% ipython --no-banner

In [1]: import numpy as np

In [2]: import numpy.linalg as la

In [3]: np.set_printoptions(precision=4, suppress=True, linewidth=160)

In [4]: def rd(a):
   ...:     return np.round(a, 4) + 0
   ...: 

In [5]: M = np.load("a.npy")

In [6]: print(M)
[[ 9.  6.  2.]
 [ 6. 14.  3.]
 [ 2.  3.  6.]]

In [7]: # symmetric, so the eigenvalues are real

In [8]: evals, V = la.eig(M)

In [9]: print(rd(M @ V[:, 0] - evals[0] * V[:, 0]))
[0. 0. 0.]

In [10]: print(rd(np.prod(evals)))
475.0

In [11]: theta = np.radians(90)

In [12]: r_ = np.eye(3)

In [13]: r_[0, 0] = r_[1, 1] = np.cos(theta)

In [14]: r_[0, 1], r_[1, 0] = -np.sin(theta), np.sin(theta)

In [15]: print(rd(r_))
[[ 0. -1.  0.]
 [ 1.  0.  0.]
 [ 0.  0.  1.]]

In [16]: M2 = M @ r_.T

In [17]: print(np.allclose(la.norm(M, axis=1), la.norm(M2, axis=1)))
True

In [18]: print(np.allclose(M @ M.T, M2 @ M2.T))
True

In [19]: u = np.array([1, 3, 2])

In [20]: M2 = M + np.outer(u, np.eye(3)[2])

In [21]: print(la.matrix_rank(M2 - M))
1

In [22]: print(M2)
[[ 9.  6.  3.]
 [ 6. 14.  6.]
 [ 2.  3.  8.]]

In [23]: q, r_ = la.qr(M)

In [24]: print(q.shape, r_.shape)
(3, 3) (3, 3)

In [25]: print(rd(np.trace(q @ q.T)))
3.0

In [26]: print(rd(np.abs(np.diag(r_))))
[11.      8.3443  5.175 ]

In [27]: print(rd(q))
[[-0.8182  0.5645 -0.1089]
 [-0.5455 -0.8221 -0.1634]
 [-0.1818 -0.0743  0.9805]]

In [28]: print(rd(q.T @ q))
[[1. 0. 0.]
 [0. 1. 0.]
 [0. 0. 1.]]

In [29]: print(rd(r_))
[[-11.     -13.0909  -4.3636]
 [  0.      -8.3443  -1.7828]
 [  0.       0.       5.175 ]]

In [30]: evals, V = la.eig(r_)

In [31]: print(r_ @ V[:, 0] - evals[0] * V[:, 0])
[0. 0. 0.]

In [32]: print(rd(np.sort(la.eigvals(r_ @ r_))))
[ 26.7804  69.6281 121.    ]
